% python3 -q
>>> import numpy as np
>>> np.set_printoptions(precision=2, suppress=True, linewidth=160, legacy="1.25")
>>> W0 = np.array([[2.0, 1.0, 0.0, 0.0, 0.0, 0.0],
...     [1.0, 2.0, 0.0, 0.0, 0.0, 0.0],
...     [0.0, 0.0, 2.0, 0.0, 2.0, 1.0],
...     [0.0, 0.0, 1.0, 0.0, 1.0, 2.0],
...     [0.0, 0.0, 2.0, 1.0, 2.0, 1.0],
...     [0.0, 0.0, 2.0, 2.0, 2.0, 1.0]])
>>> U, sv, vt = np.linalg.svd(W0)
>>> print(np.argmax(sv[:-1] / (sv[1:] + 1e-6)) + 1)
5
>>> print(sv.round(2) + 0)
[5.83 3.   1.69 1.06 1.   0.  ]
>>> other = U[:, :5] @ np.diag(sv[:5]) @ vt[:5]
>>> print(round(np.linalg.norm(W0 - other) / np.linalg.norm(W0), 2))
0.0
>>> print(np.linalg.matrix_rank(W0, rtol=0.05))
5
>>> print(round(np.linalg.norm(W0 - other, 2), 2), np.round(sv[5], 2))
0.0 0.0
>>> print(W0 @ W0)
[[ 5.  4.  0.  0.  0.  0.]
 [ 4.  5.  0.  0.  0.  0.]
 [ 0.  0. 10.  4. 10.  5.]
 [ 0.  0.  8.  5.  8.  4.]
 [ 0.  0. 11.  4. 11.  7.]
 [ 0.  0. 12.  4. 12.  9.]]
>>> print(np.flatnonzero(np.linalg.matrix_power((W0 != 0) + (W0.T != 0) + np.eye(6), 6)[5]))
[2 3 4 5]
>>> print((W0 != 0).astype(int))
[[1 1 0 0 0 0]
 [1 1 0 0 0 0]
 [0 0 1 0 1 1]
 [0 0 1 0 1 1]
 [0 0 1 1 1 1]
 [0 0 1 1 1 1]]
>>> print((np.linalg.matrix_power((W0 != 0) + (W0.T != 0) + np.eye(6), 6) > 0).astype(int))
[[1 1 0 0 0 0]
 [1 1 0 0 0 0]
 [0 0 1 1 1 1]
 [0 0 1 1 1 1]
 [0 0 1 1 1 1]
 [0 0 1 1 1 1]]
>>> print(np.round(np.sort(np.linalg.eigvals(W0).real), 2) + 0)
[-1.61  0.    1.    1.    3.    5.61]
>>> arr = np.loadtxt("layer0.csv", delimiter=",")
>>> print(arr)
[[ 0.  1. -2.  0.]
 [ 0.  0. -1. -1.]
 [ 0.  0.  0.  1.]
 [ 0.  0.  0.  0.]]
>>> print(arr @ arr)
[[ 0.  0. -1. -3.]
 [ 0.  0.  0. -1.]
 [ 0.  0.  0.  0.]
 [ 0.  0.  0.  0.]]
>>> print(np.linalg.matrix_rank(arr - arr[0, 0] * np.eye(4)))
3
>>> print(arr.sum(axis=1))
[-1. -2.  1.  0.]
>>> print(np.linalg.svd(arr, compute_uv=False))
[2.46 1.37 0.3  0.  ]
>>> print(arr.shape)
(4, 4)
>>> print(arr.sum(axis=0))
[ 0.  1. -3.  0.]
>>> print(np.abs(arr).max())
2.0
>>> print(round(float(np.linalg.norm(arr)), 2))
2.83
>>> A = np.loadtxt("arr.csv", delimiter=",")
>>> print(A)
[[ -1.49  -8.69 -12.86  18.89   7.76]
 [ -1.23  -8.02 -12.25  17.33   7.6 ]
 [ -0.03  -4.95  -9.08  10.29   6.41]
 [  0.03  -4.8   -8.92   9.97   6.34]
 [  0.44  -3.73  -7.59   7.61   5.65]
 [  0.61  -3.25  -6.94   6.58   5.27]
 [  0.84  -2.55  -5.91   5.13   4.63]
 [  0.94  -2.23  -5.39   4.46   4.28]
 [  1.12  -1.07  -3.14   2.19   2.57]
 [  1.09  -0.87  -2.66   1.83   2.18]
 [  0.37  -0.14  -0.44   0.38   0.32]
 [  0.24  -0.08  -0.27   0.24   0.19]
 [ -0.31   0.1    0.27  -0.31  -0.16]
 [ -1.19   0.36   0.77  -1.29  -0.3 ]
 [ -1.36   0.41   0.83  -1.51  -0.28]
 [ -1.92   0.6    0.98  -2.26  -0.15]
 [ -2.51   0.81   1.08  -3.15   0.09]
 [ -3.29   1.14   1.12  -4.49   0.55]
 [ -4.16   1.54   1.09  -6.17   1.22]
 [ -6.02   2.62   0.82 -10.47   3.1 ]
 [ -6.79   3.14   0.65 -12.49   4.03]
 [ -6.92   3.24   0.61 -12.87   4.2 ]
 [ -7.43   3.61   0.48 -14.31   4.87]
 [ -8.15   4.17   0.27 -16.46   5.87]
 [-10.1    5.86  -0.38 -22.82   8.87]
 [-10.79   6.53  -0.65 -25.3   10.03]
 [-11.19   6.92  -0.8  -26.76  10.72]
 [-11.26   6.99  -0.83 -27.    10.84]
 [-11.64   7.38  -0.98 -28.44  11.51]
 [-12.12   7.89  -1.18 -30.31  12.39]
 [-12.59   8.39  -1.38 -32.16  13.26]]
>>> U, sv, vt = np.linalg.svd(A)
>>> V = vt[:(sv > 1e-8).sum()]
>>> rng = np.random.default_rng(59)
>>> x0 = A[10] + -1 * A[18] + rng.integers(2) * np.eye(5)[2]
>>> print(x0)
[ 4.52 -1.68 -0.54  6.54 -0.89]
>>> print(np.diag(V.T @ V))
[0.97 0.14 0.47 0.85 0.56]
>>> print(np.allclose(V.T @ V @ x0, x0))
False
>>> print(V.T @ V)
[[ 0.97  0.14 -0.06  0.04 -0.03]
 [ 0.14  0.14  0.11 -0.3  -0.03]
 [-0.06  0.11  0.47 -0.12 -0.47]
 [ 0.04 -0.3  -0.12  0.85 -0.16]
 [-0.03 -0.03 -0.47 -0.16  0.56]]
>>> print(np.round(np.linalg.norm(x0 - V.T @ V @ x0), 2))
0.73
